>>> import numpy as np
>>> np.set_printoptions(precision=3, suppress=True, linewidth=160, sign=" ")
>>> def rd(a):
...     return np.round(a, 3) + 0
... 
>>> J = np.array([[3, 3, 3, 1, 4, 0],
...     [0, 3, 3, 3, 1, 4],
...     [4, 0, 3, 3, 3, 1],
...     [1, 4, 0, 3, 3, 3],
...     [3, 1, 4, 0, 3, 3],
...     [3, 3, 1, 4, 0, 3]])
>>> J
array([[ 3,  3,  3,  1,  4,  0],
       [ 0,  3,  3,  3,  1,  4],
       [ 4,  0,  3,  3,  3,  1],
       [ 1,  4,  0,  3,  3,  3],
       [ 3,  1,  4,  0,  3,  3],
       [ 3,  3,  1,  4,  0,  3]])
>>> t = np.radians(30)
>>> r_ = np.eye(6)
>>> r_[4, 4] = r_[0, 0] = np.cos(t)
>>> r_[4, 0], r_[0, 4] = -np.sin(t), np.sin(t)
>>> rd(r_)
array([[ 0.866,  0.   ,  0.   ,  0.   ,  0.5  ,  0.   ],
       [ 0.   ,  1.   ,  0.   ,  0.   ,  0.   ,  0.   ],
       [ 0.   ,  0.   ,  1.   ,  0.   ,  0.   ,  0.   ],
       [ 0.   ,  0.   ,  0.   ,  1.   ,  0.   ,  0.   ],
       [-0.5  ,  0.   ,  0.   ,  0.   ,  0.866,  0.   ],
       [ 0.   ,  0.   ,  0.   ,  0.   ,  0.   ,  1.   ]])
>>> Y = J @ r_.T
>>> rd(np.linalg.det(r_)), rd(np.trace(r_))
(np.float64(1.0), np.float64(5.732))
>>> rng = np.random.default_rng(1)
>>> X = np.triu(rng.random((6, 6)) < 0.4, 1).astype(int)
>>> X = X + X.T
>>> X
array([[ 0,  0,  1,  0,  1,  0],
       [ 0,  0,  0,  1,  0,  0],
       [ 1,  0,  0,  0,  1,  0],
       [ 0,  1,  0,  0,  0,  0],
       [ 1,  0,  1,  0,  0,  0],
       [ 0,  0,  0,  0,  0,  0]])
>>> Y = X + rng.integers(-2, 3, (6, 5)) @ rng.integers(-2, 3, (5, 6))
>>> Y
array([[ 1,  8,  3, 10,  6, -6],
       [-2, -1, -4,  1,  5, -3],
       [-3, -3,  0, -4,  4,  4],
       [ 2,  6,  2,  8, -1, -4],
       [ 7,  2,  9, -4, -4,  5],
       [-3,  5, -4, 14, -4, -7]])
>>> np.linalg.matrix_rank(Y - X, tol=1e-8)
np.int64(5)
>>> rd(np.linalg.svd(Y - X, compute_uv=False))
array([ 25.144,  14.378,   8.946,   4.189,   0.698,   0.   ])
